% python3 -q
>>> import numpy as np
>>> np.set_printoptions(precision=2, suppress=True, linewidth=120, sign=" ")
>>> data = np.loadtxt("out13.csv", delimiter=",")
>>> print(data)
[[  2.17   1.71  -6.76   4.76 -11.05   5.44  -2.18  16.34  10.62]
 [  1.38  -2.93   4.01  -3.43  -6.66  12.98   2.59   3.92  -3.6 ]
 [  0.37   8.88  -0.03  -0.63   5.25  -2.38   4.04  -0.7    4.07]
 [  3.84   7.9   -6.62  -3.64 -11.67  10.47   4.23  13.24  13.  ]
 [  0.96  13.86   0.98  -6.     7.95  -1.44   8.61  -5.29   4.62]
 [ -0.07  -7.28  -5.23  14.29  -9.93   0.5   -9.78  18.63   5.22]
 [  0.26   0.71  -3.86   8.01  -3.44  -1.37  -3.74  10.89   6.1 ]
 [  0.43  11.19   3.65  -6.25   8.95  -0.41   8.37  -7.58   0.49]
 [  2.24  19.52  -0.61 -10.82   7.4    0.48  12.65  -6.     8.68]
 [ -1.99   3.86   3.4    5.24  11.25  -8.67  -0.06  -4.28  -2.44]
 [  0.32   0.15   3.9   -1.21  -0.13   5.65   2.33   0.49  -3.05]
 [ -1.52   0.86  -0.91  10.19   4.68  -8.06  -4.36   4.63   1.92]
 [ -0.66  -6.38  -0.83  10.59  -4.7    0.55  -6.78  11.08   0.11]
 [  1.46   7.31  -0.43  -3.    -0.31   3.76   4.75   2.32   4.58]
 [ -1.07   1.63  -7.37  16.09   0.38 -11.54  -8.36  13.6    9.84]
 [  0.68   5.45   8.91 -10.75   5.75   8.53   9.9  -10.23  -7.16]]
>>> rng = np.random.default_rng(820)
>>> B = data + rng.integers(-2, 3, (16, 4)) @ rng.integers(-2, 3, (4, 9))
>>> B
array([[  2.17,  -1.29,  -5.76,   1.76, -17.05,   6.44,  -5.18,  18.34,   8.62],
       [ -0.62,  -9.93,  -2.99,  -1.43, -10.66,   6.98,  -1.41,   7.92,   0.4 ],
       [ -2.63,   6.88,  -1.03,   1.37,   6.25,  -3.38,   3.04,   0.3 ,  10.07],
       [  3.84,  13.9 ,   1.38,  -4.64,  -7.67,  17.47,   7.23,   9.24,  13.  ],
       [  3.96,  16.86,   4.98,  -5.  ,   6.95,   3.56,   8.61, -10.29,   1.62],
       [ -2.07, -10.28,  -6.23,  14.29, -11.93,  -0.5 , -11.78,  20.63,   8.22],
       [  0.26,  -1.29,  -9.86,  15.01,  -1.44,  -5.37,  -4.74,   8.89,  11.1 ],
       [  0.43,   5.19,  -4.35,  -5.25,   4.95,  -7.41,   5.37,  -3.58,   0.49],
       [  5.24,  22.52,  -0.61, -14.82,   8.4 ,  -0.52,  15.65,  -5.  ,   0.68],
       [ -3.99,   4.86,   4.4 ,  11.24,  15.25,  -6.67,  -0.06,  -8.28,   5.56],
       [ -0.68,   5.15,   5.9 ,  -6.21,   6.87,   4.65,   8.33,   3.49,  -6.05],
       [ -4.52,   6.86,   4.09,   7.19,  13.68,  -6.06,   1.64,   5.63,   3.92],
       [ -0.66,   2.62,  10.17,   4.59,   1.3 ,   8.55,  -0.78,   9.08,  -3.89],
       [  2.46,  10.31,   7.57,   2.  ,  -1.31,  13.76,   2.75,  -6.68,   8.58],
       [ -1.07,  -0.37, -15.37,  14.09,   2.38, -20.54,  -6.36,  19.6 ,   6.84],
       [ -0.32,  11.45,  13.91, -12.75,  12.75,  11.53,  14.9 , -11.23,  -7.16]])
>>> np.linalg.matrix_rank(B - data, tol=1e-8)
np.int64(4)
>>> np.round(np.linalg.svd(B - data, compute_uv=False), 2) + 0
array([ 39.71,  24.95,  18.69,  10.36,   0.  ,   0.  ,   0.  ,   0.  ,   0.  ])
